$ ipython --no-banner

In [1]: import numpy as np

In [2]: np.set_printoptions(precision=2, suppress=True, linewidth=200)

In [3]: A = np.load("arr.npy")

In [4]: A
Out[4]: 
array([[ 0,  0,  0],
       [ 0,  0,  0],
       [ 2,  2,  5],
       [ 1, -1, -4],
       [ 0,  0,  0],
       [-2,  1,  1],
       [ 0,  0,  0],
       [ 1, -1, -4],
       [ 0,  0,  0],
       [ 1, -1, -4],
       [ 1,  2,  2],
       [ 0,  0,  0],
       [-2,  1,  1],
       [ 0,  0,  0],
       [ 0,  0,  0],
       [ 0,  0,  0],
       [ 0,  0,  0],
       [ 1,  2,  2],
       [ 0,  0,  0],
       [ 0,  0,  0],
       [-1,  0, -3],
       [-1,  0, -3],
       [ 0,  0,  0]])

In [5]: C = A[[0, 17]].astype(float)

In [6]: for _ in range(4):
   ...:     lab = np.linalg.norm(A[:, None] - C, axis=-1).argmin(axis=1)
   ...:     C = np.array([A[lab == j].mean(axis=0) for j in range(2)])
   ...: 

In [7]: lab
Out[7]: array([0, 0, 1, 0, 0, 0, 0, 0, 0, 0, 1, 0, 0, 0, 0, 0, 0, 1, 0, 0, 0, 0, 0])

In [8]: print(np.abs(C[1] - C[0]).argmax())
2

In [9]: np.bincount(lab)
Out[9]: array([20,  3])

In [10]: d = np.linalg.norm(A[:, None] - A[None], axis=-1)

In [11]: d[2]
Out[11]: array([5.74, 5.74, 0.  , 9.54, 5.74, 5.74, 5.74, 9.54, 5.74, 9.54, 3.16, 5.74, 5.74, 5.74, 5.74, 5.74, 5.74, 3.16, 5.74, 5.74, 8.77, 8.77, 5.74])

In [12]: (d + 1e9 * np.eye(23)).round(6).argmin(axis=1)
Out[12]: array([ 1,  0, 10,  7,  0, 12,  0,  3,  0,  3, 17,  0,  5,  0,  0,  0,  0, 10,  0,  0, 21, 20,  0])

In [13]: np.flatnonzero(d[2] < d.mean() / 2)
Out[13]: array([2])

In [14]: d.shape
Out[14]: (23, 23)

In [15]: np.unravel_index(d.round(6).argmax(), d.shape)
Out[15]: (np.int64(2), np.int64(3))

In [16]: d[2].round(6).argsort(kind="stable")[:4]
Out[16]: array([ 2, 10, 17,  0])

In [17]: np.linalg.norm(A - A.mean(axis=0), axis=1)
Out[17]: array([0.38, 0.38, 5.93, 4.01, 0.38, 2.55, 0.38, 4.01, 0.38, 4.01, 3.07, 0.38, 2.55, 0.38, 0.38, 0.38, 0.38, 3.07, 0.38, 0.38, 2.9 , 2.9 , 0.38])

In [18]: print(np.linalg.matrix_rank(d ** 2))
5

In [19]: J = np.array([[1, -1, -1, 1, -1, 1, 1, -1],
    ...:     [1, 1, -1, -1, -1, -1, 1, 1],
    ...:     [1, 1, 1, 1, 1, 1, 1, 1]])

In [20]: def softmax(z):
    ...:     e = np.exp(z - z.max(axis=-1, keepdims=True))
    ...:     return e / e.sum(axis=-1, keepdims=True)
    ...: 

In [21]: softmax(J[2] + -3)
Out[21]: array([0.12, 0.12, 0.12, 0.12, 0.12, 0.12, 0.12, 0.12])

In [22]: softmax(10 * J[2])
Out[22]: array([0.12, 0.12, 0.12, 0.12, 0.12, 0.12, 0.12, 0.12])

In [23]: scores = J @ J.T / np.sqrt(8)

In [24]: softmax(scores)[2] @ J
Out[24]: array([1.  , 0.89, 0.79, 0.89, 0.79, 0.89, 1.  , 0.89])

In [25]: print(softmax(scores))
[[0.89 0.05 0.05]
 [0.05 0.89 0.05]
 [0.05 0.05 0.89]]

In [26]: Ac = A - A.mean(axis=0)

In [27]: U, sv, Vh = np.linalg.svd(Ac, full_matrices=False)

In [28]: np.abs(U[:, 0]).argmax()
Out[28]: np.int64(2)

In [29]: (np.sign(U[:, 0]) == np.sign(U[0, 0])).astype(int)
Out[29]: array([1, 1, 1, 0, 1, 1, 1, 0, 1, 0, 1, 1, 1, 1, 1, 1, 1, 1, 1, 1, 0, 0, 1])

In [30]: sv ** 2 / (sv ** 2).sum()
Out[30]: array([0.83, 0.14, 0.03])

In [31]: sv
Out[31]: array([10.53,  4.33,  2.01])

In [32]: A2 = J / np.sqrt((J ** 2).mean(axis=1, keepdims=True))

In [33]: J - J.mean(axis=1, keepdims=True)
Out[33]: 
array([[ 1., -1., -1.,  1., -1.,  1.,  1., -1.],
       [ 1.,  1., -1., -1., -1., -1.,  1.,  1.],
       [ 0.,  0.,  0.,  0.,  0.,  0.,  0.,  0.]])

In [34]: np.linalg.norm(A2, axis=1)
Out[34]: array([2.83, 2.83, 2.83])

In [35]: np.linalg.matrix_rank(A2) == np.linalg.matrix_rank(J)
Out[35]: np.True_

In [36]: A2[2]
Out[36]: array([1., 1., 1., 1., 1., 1., 1., 1.])

In [37]: W0 = np.array([[0, 14, 10], [-4, 10, 6], [2, 16, 12], [-2, 12, 8]])

In [38]: r = np.linalg.matrix_rank(W0)

In [39]: r
Out[39]: np.int64(2)

In [40]: null = np.linalg.svd(W0)[2][r:].T

In [41]: [int(np.linalg.matrix_rank(W0[:i])) for i in range(1, len(W0) + 1)]
Out[41]: [1, 2, 2, 2]

In [42]: [int(np.linalg.matrix_rank(np.delete(W0, i, axis=0))) for i in range(4)]
Out[42]: [2, 2, 2, 2]

In [43]: null.shape
Out[43]: (3, 1)

In [44]: np.allclose(W0 @ null, 0)
Out[44]: True

In [45]: null @ null.T
Out[45]: 
array([[ 0.05,  0.13, -0.18],
       [ 0.13,  0.32, -0.45],
       [-0.18, -0.45,  0.63]])

In [46]: U, sv, Vh = np.linalg.svd(W0)

In [47]: vecs = Vh[:(sv > 1e-8).sum()]

In [48]: rng = np.random.default_rng(18)

In [49]: x0 = W0[3] + -2 * W0[0] + rng.integers(2) * np.eye(3)[2]

In [50]: x0
Out[50]: array([ -2., -16., -11.])

In [51]: vecs.T @ vecs
Out[51]: 
array([[ 0.95, -0.13,  0.18],
       [-0.13,  0.68,  0.45],
       [ 0.18,  0.45,  0.37]])

In [52]: np.allclose(vecs.T @ vecs @ x0, x0)
Out[52]: False

In [53]: np.diag(vecs.T @ vecs)
Out[53]: array([0.95, 0.68, 0.37])

In [54]: round(float(np.linalg.norm(W0, 1)), 2), np.round(np.linalg.norm(W0, np.inf), 2)
Out[54]: (52.0, np.float64(30.0))

In [55]: W0[1] @ W0[3]
Out[55]: np.int64(176)

In [56]: np.round(np.linalg.norm(W0[1] - W0[3]), 2)
Out[56]: np.float64(3.46)
